% python3 -q
>>> import numpy as np
>>> import numpy.linalg as la
>>> np.set_printoptions(suppress=True, linewidth=160)
>>> def rd(a):
...     return np.round(a, 2) + 0
... 
>>> X = np.load("case6.npy")
>>> print(X)
[[ 0  1 -1  1]
 [ 2  0  0 -1]
 [ 3 -3  1  3]
 [ 2  2  3  0]
 [-2 -2 -1 -1]]
>>> x = np.array([-3, 2, -3, -2])
>>> target = X @ x
>>> print(rd(la.pinv(X) @ X))
[[1. 0. 0. 0.]
 [0. 1. 0. 0.]
 [0. 0. 1. 0.]
 [0. 0. 0. 1.]]
>>> print(rd(la.solve(X.T @ X, X.T @ target)))
[-3.  2. -3. -2.]
>>> rng = np.random.default_rng(97)
>>> target = target + 0.05 * rng.normal(size=5)
>>> print(rd(target))
[  2.99  -3.94 -24.02 -11.05   6.94]
>>> b, *_ = la.lstsq(X, target)
>>> print([round(float(la.norm(la.solve(X.T @ X + lam * np.eye(4), X.T @ target))), 2) for lam in (0, 1, 10, 100)])
[5.11, 4.88, 3.74, 1.19]
>>> print(rd(X.T @ (target - X @ b)))
[0. 0. 0. 0.]
>>> out = np.c_[X[:, :3] @ np.array([[-1, 0, -1], [2, -2, -2], [-2, -2, 0]]), np.array([5, 2, 5, 5, 2])]
>>> print(out)
[[  4   0  -2   5]
 [ -2   0  -2   2]
 [-11   4   3   5]
 [ -4 -10  -6   5]
 [  0   6   6   2]]
>>> print(rd(la.lstsq(X, out[:, 0])[0]))
[-1.  2. -2.  0.]
>>> print(la.matrix_rank(out))
4
>>> print(la.matrix_rank(np.c_[X, out]))
5
>>> print(rd(la.norm(out - X @ la.lstsq(X, out)[0], axis=0)))
[0.   0.   0.   7.04]
>>> m1 = np.loadtxt("dump.csv", delimiter=",")
>>> print(rd(m1))
[[0.33 0.22 0.22 0.22]
 [0.17 0.5  0.17 0.17]
 [0.12 0.25 0.38 0.25]
 [0.25 0.5  0.   0.25]]
>>> x = np.array([1, 2, 0, 0])
>>> target = m1 @ x
>>> b, lr = np.zeros(4), 1 / la.norm(m1, 2) ** 2
>>> for i in range(6):
...     b -= lr * m1.T @ (m1 @ b - target)
...     if i % 1 == 0: print(i, round(la.norm(m1 @ b - target), 2))
... 
0 0.31
1 0.28
2 0.25
3 0.22
4 0.2
5 0.18
>>> print(rd(la.cond(m1)))
14.31
>>> print(rd(b))
[0.77 1.62 0.23 0.69]
>>> out = np.array([[-2, 2, -2], [0, -1, 2], [1, -2, -2], [1, -2, -2]])
>>> print(la.matrix_rank(np.vstack([m1, out.T])))
4
>>> print(rd(np.einsum("ij,ij->i", m1, m1)))
[0.26 0.33 0.28 0.38]
>>> print(rd(np.einsum("ik,kj->ij", m1, out)))
[[-0.22 -0.44 -1.11]
 [ 0.   -0.83  0.  ]
 [ 0.38 -1.25 -1.  ]
 [-0.25 -0.5   0.  ]]
>>> print(rd(np.einsum("ik,kj->ji", m1, out)))
[[-0.22  0.    0.38 -0.25]
 [-0.44 -0.83 -1.25 -0.5 ]
 [-1.11  0.   -1.    0.  ]]
>>> z = rng.permutation(4)
>>> print(z)
[3 2 0 1]
>>> out = m1[z][:, z]
>>> print(np.allclose(out, m1))
False
>>> print(m1 @ np.ones(4))
[1. 1. 1. 1.]
>>> pr = np.eye(4)[2]
>>> for _ in range(5):
...     pr = pr @ m1
...     print(pr.round(2))
... 
[0.12 0.25 0.38 0.25]
[0.19 0.37 0.21 0.23]
[0.21 0.39 0.18 0.21]
[0.21 0.4  0.18 0.21]
[0.21 0.4  0.18 0.21]
>>> Q, r_ = la.qr(m1)
>>> print(rd(Q.T @ Q))
[[1. 0. 0. 0.]
 [0. 1. 0. 0.]
 [0. 0. 1. 0.]
 [0. 0. 0. 1.]]
>>> print(np.allclose(r_.T @ r_, m1.T @ m1))
True
>>> print(rd(Q))
[[-0.72  0.65 -0.04 -0.25]
 [-0.36 -0.65 -0.1  -0.66]
 [-0.27 -0.17 -0.84  0.44]
 [-0.54 -0.35  0.53  0.55]]
>>> feats = np.eye(3, dtype=int)[rng.permutation(3)] * np.array([-5, -1, 6])
>>> print(feats)
[[ 0 -1  0]
 [ 0  0  6]
 [-5  0  0]]
>>> print(rd(la.eigvals(m1)))
[1.  +0.j  0.13+0.1j 0.13-0.1j 0.2 +0.j ]
>>> print(rd(np.poly(m1)))
[ 1.   -1.46  0.54 -0.08  0.01]
>>> print(rd(np.einsum("ij,ji->", m1, m1)))
1.05
>>> print(rd(np.einsum("ii->", m1)))
1.46
>>> print(rd(la.det(m1.T)))
0.01
>>> print(rd(np.kron(np.eye(2, dtype=int), m1)))
[[0.33 0.22 0.22 0.22 0.   0.   0.   0.  ]
 [0.17 0.5  0.17 0.17 0.   0.   0.   0.  ]
 [0.12 0.25 0.38 0.25 0.   0.   0.   0.  ]
 [0.25 0.5  0.   0.25 0.   0.   0.   0.  ]
 [0.   0.   0.   0.   0.33 0.22 0.22 0.22]
 [0.   0.   0.   0.   0.17 0.5  0.17 0.17]
 [0.   0.   0.   0.   0.12 0.25 0.38 0.25]
 [0.   0.   0.   0.   0.25 0.5  0.   0.25]]
